$ python3 -q
>>> import numpy as np
>>> from numpy import linalg as LA
>>> np.set_printoptions(precision=2, suppress=True, linewidth=200)
>>> arr = np.load("block16.npy")
>>> arr
array([[ 1.86,  1.87, -0.28, -0.96],
       [-3.1 ,  3.09,  1.52,  1.8 ],
       [-1.1 ,  1.33, -2.2 , -1.68]])
>>> u, r1 = arr[0], arr[1]
>>> round(u @ r1, 2)
np.float64(-2.14)
>>> np.round(u @ u, 2)
np.float64(7.96)
>>> pr = (u @ r1) / (u @ u) * u
>>> r1 - pr
array([-2.6 ,  3.59,  1.44,  1.54])
>>> np.round((r1 - pr) @ u, 2)
np.float64(0.0)
>>> LA.matrix_rank(np.outer(u, r1))
np.int64(1)
>>> other = np.array([[-1, -3], [1, 3], [-3, 1], [2, -2]])
>>> np.einsum("ik,kj->ij", arr, other)
array([[-1.07,  1.67],
       [ 5.23, 16.49],
       [ 5.67,  8.45]])
>>> other.T @ arr.T
array([[-1.07,  5.23,  5.67],
       [ 1.67, 16.49,  8.45]])
>>> np.vstack([arr, other.T]).shape
(5, 4)
>>> rng = np.random.default_rng(677751)
>>> other = arr + rng.integers(-2, 3, (3, 2)) @ rng.integers(-2, 3, (2, 4))
>>> other
array([[-0.14, -0.13,  3.72, -0.96],
       [-2.1 ,  2.09,  3.52,  3.8 ],
       [-0.1 ,  4.33, -8.2 , -3.68]])
>>> np.abs(other - arr).sum(axis=1)
array([ 8.,  6., 12.])
>>> LA.matrix_rank(other - arr, tol=1e-8)
np.int64(2)
>>> other - arr
array([[-2., -2.,  4.,  0.],
       [ 1., -1.,  2.,  2.],
       [ 1.,  3., -6., -2.]])
>>> other = np.array([[7], [9], [9]])
>>> Z = np.array([[0, -1, 2, -1]])
>>> E = other @ Z + 0.02 * rng.normal(size=(3, 4))
>>> E
array([[-0.04, -6.99, 14.03, -6.99],
       [-0.01, -8.96, 18.01, -9.  ],
       [ 0.01, -8.99, 17.94, -9.03]])
>>> x0 = np.array([0, 2, 2, 0])
>>> h1 = np.maximum(E @ x0, 0)
>>> np.maximum(E @ x0, 0) - np.maximum(-E @ x0, 0)
array([14.07, 18.09, 17.9 ])
>>> E * (h1 > 1e-9)[:, None]
array([[-0.04, -6.99, 14.03, -6.99],
       [-0.01, -8.96, 18.01, -9.  ],
       [ 0.01, -8.99, 17.94, -9.03]])
>>> np.flatnonzero(h1 > 1e-9)
array([0, 1, 2])
>>> LA.matrix_rank(E, rtol=0.1)
np.int64(1)
>>> np.argsort(-LA.norm(E, axis=0).round(6), kind="stable")[:3]
array([2, 3, 1])
>>> F = np.array([[0, -3, 0, 3, 0],
...     [0, 0, 0, 2, -3],
...     [0, 0, 0, 0, 0],
...     [0, 0, -1, 0, -1],
...     [0, 0, -2, 0, -2]])
>>> rank = LA.matrix_rank(F)
>>> rank
np.int64(3)
>>> ns = LA.svd(F)[2][rank:].T
>>> [int(LA.matrix_rank(F[:i])) for i in range(1, len(F) + 1)]
[1, 2, 2, 3, 3]
>>> [int(LA.matrix_rank(F[:, :j + 1])) for j in range(5)]
[0, 1, 2, 3, 3]
>>> [int(LA.matrix_rank(np.delete(F, i, axis=0))) for i in range(5)]
[2, 2, 3, 3, 3]
>>> ns @ ns.T
array([[ 1.  ,  0.  ,  0.  ,  0.  ,  0.  ],
       [ 0.  ,  0.35, -0.23,  0.35,  0.23],
       [ 0.  , -0.23,  0.15, -0.23, -0.15],
       [ 0.  ,  0.35, -0.23,  0.35,  0.23],
       [ 0.  ,  0.23, -0.15,  0.23,  0.15]])
>>> LA.cond(F) > 100
np.True_
>>> round(LA.norm(F, 2) / LA.norm(F), 2)
np.float64(0.75)
>>> J = np.load("case0.npy")
>>> J
array([[  0,   0,   0],
       [ 45, -40,  -5],
       [ 18, -16,  -2],
       [ 36, -32,  -4],
       [ 36, -32,  -4]])
>>> # null space of dimension 2
>>> LA.cond(J) > 100
np.True_
>>> round(LA.norm(J, 2) / LA.norm(J), 2)
np.float64(1.0)
>>> np.argsort(-LA.norm(J, axis=0).round(6), kind="stable")[:3]
array([0, 1, 2])
>>> LA.matrix_rank(J, rtol=0.1)
np.int64(1)
>>> data = np.loadtxt("dump.csv", delimiter=",")
>>> data
array([[2.3, 0. , 3. ],
       [1. , 2.3, 0. ],
       [2. , 0. , 3.3]])
>>> other = np.array([[4, 1, 0], [3, 1, 2]])
>>> Z = np.kron(other, data)
>>> LA.matrix_rank(Z)
np.int64(6)
>>> gram = arr.T @ arr
>>> round(np.trace(gram), 2), round(float((arr ** 2).sum()), 2)
(np.float64(43.31), 43.31)
>>> LA.matrix_rank(gram)
np.int64(3)
>>> np.diag(gram)
array([14.28, 14.81,  7.23,  6.98])
>>> np.allclose(gram, gram.T)
True
>>> LA.svd(arr, compute_uv=False) ** 2
array([25.02, 12.29,  6.  ])
>>> u = np.array([-1, 0, 2])
>>> other = data + np.outer(u, np.eye(3)[0])
>>> LA.matrix_rank(other - data)
np.int64(1)
>>> M = np.tril(np.array([[-2, -2, 6, 1], [-9, 4, 7, -7], [7, -2, 1, 2], [3, 7, 9, 9]]), -1) + np.eye(4, dtype=int)
>>> M
array([[ 1,  0,  0,  0],
       [-9,  1,  0,  0],
       [ 7, -2,  1,  0],
       [ 3,  7,  9,  1]])
>>> # triangular, det is the product of the diagonal
>>> M @ M
array([[  1,   0,   0,   0],
       [-18,   1,   0,   0],
       [ 32,  -4,   1,   0],
       [  6,  -4,  18,   1]])
>>> LA.matrix_rank(M - M[0, 0] * np.eye(4))
np.int64(3)
>>> np.sort(LA.eigvals(M))
array([1., 1., 1., 1.])
>>> Uu, sv, Vh = LA.svd(arr, full_matrices=False)
>>> round(float(np.sqrt((sv ** 2).sum())), 2), round(LA.norm(arr), 2)
(6.58, np.float64(6.58))
>>> np.round(Vh @ Vh.T, 2) + 0
array([[1., 0., 0.],
       [0., 1., 0.],
       [0., 0., 1.]])
>>> sv / sv[0]
array([1.  , 0.7 , 0.49])
>>> np.abs(Vh[0])
array([0.67, 0.58, 0.28, 0.36])
>>> np.round(Uu.T @ arr @ Vh.T, 2) + 0
array([[5.  , 0.  , 0.  ],
       [0.  , 3.51, 0.  ],
       [0.  , 0.  , 2.45]])
>>> np.allclose(Uu * sv @ Vh, arr)
True
>>> feats = np.load("run15.npy")
>>> feats
array([[ 0,  8,  6,  0],
       [ 9,  3, -7,  0],
       [-6,  4,  0,  0],
       [ 0,  0,  0, -3]])
>>> # splits into 2 blocks
>>> np.kron(np.eye(2, dtype=int), feats)
array([[ 0,  8,  6,  0,  0,  0,  0,  0],
       [ 9,  3, -7,  0,  0,  0,  0,  0],
       [-6,  4,  0,  0,  0,  0,  0,  0],
       [ 0,  0,  0, -3,  0,  0,  0,  0],
       [ 0,  0,  0,  0,  0,  8,  6,  0],
       [ 0,  0,  0,  0,  9,  3, -7,  0],
       [ 0,  0,  0,  0, -6,  4,  0,  0],
       [ 0,  0,  0,  0,  0,  0,  0, -3]])
>>> np.round(LA.det(feats[::-1]), 2)
np.float64(-1980.0)
>>> u = np.array([2, -2, -1, 2])
>>> other = feats + np.outer(u, np.eye(4)[0])
>>> LA.matrix_rank(other - feats)
np.int64(1)
>>> np.allclose(J[:-1].T @ LA.lstsq(J[:-1].T, J[-1])[0], J[-1])
True
>>> round(np.trace(LA.pinv(J) @ J), 2)
np.float64(1.0)
>>> theta = np.radians(30)
>>> R = np.eye(3)
>>> R[1, 1] = R[2, 2] = np.cos(theta)
>>> R[1, 2], R[2, 1] = -np.sin(theta), np.sin(theta)
>>> R
array([[ 1.  ,  0.  ,  0.  ],
       [ 0.  ,  0.87, -0.5 ],
       [ 0.  ,  0.5 ,  0.87]])
>>> other = data @ R.T
>>> np.allclose(data @ data.T, other @ other.T)
True
>>> np.allclose(LA.norm(data, axis=1), LA.norm(other, axis=1))
True
>>> other
array([[ 2.3 , -1.5 ,  2.6 ],
       [ 1.  ,  1.99,  1.15],
       [ 2.  , -1.65,  2.86]])
>>> m1 = np.loadtxt("test14.csv", delimiter=",")
>>> m1
array([[ 0.8 ,  0.5 ,  3.66,  0.9 ],
       [-0.8 , -0.3 , -5.58, -1.4 ],
       [ 0.5 ,  0.7 ,  1.96,  0.5 ],
       [ 0.8 , -0.6 ,  2.09,  0.5 ],
       [-0.5 , -2.6 , -0.79, -0.2 ],
       [-0.8 , -2.  , -0.88, -0.2 ],
       [ 0.7 ,  0.5 , -7.5 , -1.9 ],
       [-1.1 ,  0.  ,  2.76,  0.7 ],
       [-0.2 ,  2.4 ,  2.72,  0.7 ],
       [-1.7 ,  1.5 , -3.27, -0.8 ],
       [-0.2 ,  0.3 ,  2.06,  0.5 ],
       [ 0.1 ,  2.1 , -0.82, -0.2 ],
       [-0.1 ,  0.1 ,  0.76,  0.2 ],
       [-1.1 ,  1.4 ,  1.56,  0.4 ],
       [ 0.  ,  1.7 , -1.6 , -0.4 ],
       [ 2.  , -1.  ,  2.38,  0.6 ],
       [ 1.8 ,  0.5 , -4.  , -1.  ],
       [ 1.2 ,  0.3 , -1.06, -0.3 ],
       [ 1.5 , -0.5 ,  4.03,  1.  ],
       [-0.3 ,  0.4 ,  4.33,  1.1 ],
       [ 1.2 ,  1.9 , -1.18, -0.3 ],
       [ 1.5 ,  0.2 ,  1.16,  0.3 ],
       [-0.8 ,  0.5 , -0.3 , -0.1 ],
       [ 0.8 ,  0.3 ,  1.18,  0.3 ],
       [-1.4 , -0.5 ,  4.8 ,  1.2 ]])
>>> Uu, sv, Vh = LA.svd(m1)
>>> sv
array([15.7 ,  5.96,  5.18,  0.07])
>>> other = Uu[:, :3] @ np.diag(sv[:3]) @ Vh[:3]
>>> LA.matrix_rank(other)
np.int64(3)
>>> np.round(np.abs(m1 - other).max(), 2)
np.float64(0.03)
>>> idx = m1[:, 0] > np.median(m1[:, 0])
>>> u = m1[idx].mean(axis=0) - m1[~idx].mean(axis=0)
>>> u
array([ 1.77,  0.19, -0.35, -0.1 ])
>>> idx.astype(int)
array([1, 0, 1, 1, 0, 0, 1, 0, 0, 0, 0, 1, 0, 0, 0, 1, 1, 1, 1, 0, 1, 1, 0, 1, 0])
>>> np.allclose(M @ M.T, M.T @ M)
False
>>> (M - M.T) / 2
array([[ 0. ,  4.5, -3.5, -1.5],
       [-4.5,  0. ,  1. , -3.5],
       [ 3.5, -1. ,  0. , -4.5],
       [ 1.5,  3.5,  4.5,  0. ]])
>>> LA.matrix_power(M, 3)
array([[  1,   0,   0,   0],
       [-27,   1,   0,   0],
       [ 75,  -6,   1,   0],
       [171, -33,  27,   1]])
>>> np.trace(M)
np.int64(4)
>>> np.sort(np.abs(LA.eigvals(M)))
array([1., 1., 1., 1.])
